% ipython --no-banner

In [1]: import numpy as np

In [2]: np.set_printoptions(precision=1, suppress=True, linewidth=120)

In [3]: def rd(a):
   ...:     return np.round(a, 1) + 0
   ...: 

In [4]: J = np.array([[1, 1, 2],
   ...:     [0, -1, -1],
   ...:     [1, 2, 0],
   ...:     [-1, 0, -2],
   ...:     [-2, -2, 0],
   ...:     [-2, 1, -2],
   ...:     [-2, -2, -2]])

In [5]: J[4] = J[0]

In [6]: J
Out[6]: 
array([[ 1,  1,  2],
       [ 0, -1, -1],
       [ 1,  2,  0],
       [-1,  0, -2],
       [ 1,  1,  2],
       [-2,  1, -2],
       [-2, -2, -2]])

In [7]: rng = np.random.default_rng(822)

In [8]: B = J + rng.integers(-2, 3, (7, 2)) @ rng.integers(-2, 3, (2, 3))

In [9]: B
Out[9]: 
array([[-1,  1,  4],
       [-2,  0, -2],
       [ 3,  0,  4],
       [-1,  0, -2],
       [-3,  2,  3],
       [ 4,  0, -5],
       [ 2, -3, -3]])

In [10]: rd(np.linalg.svd(B - J, compute_uv=False))
Out[10]: array([9.5, 5.4, 0. ])

In [11]: B = J[0, 0] * J[1:] - np.outer(J[1:, 0], J[0])

In [12]: B
Out[12]: 
array([[ 0, -1, -1],
       [ 0,  1, -2],
       [ 0,  1,  0],
       [ 0,  0,  0],
       [ 0,  3,  2],
       [ 0,  0,  2]])

In [13]: np.linalg.matrix_rank(B), np.linalg.matrix_rank(J)
Out[13]: (np.int64(2), np.int64(3))
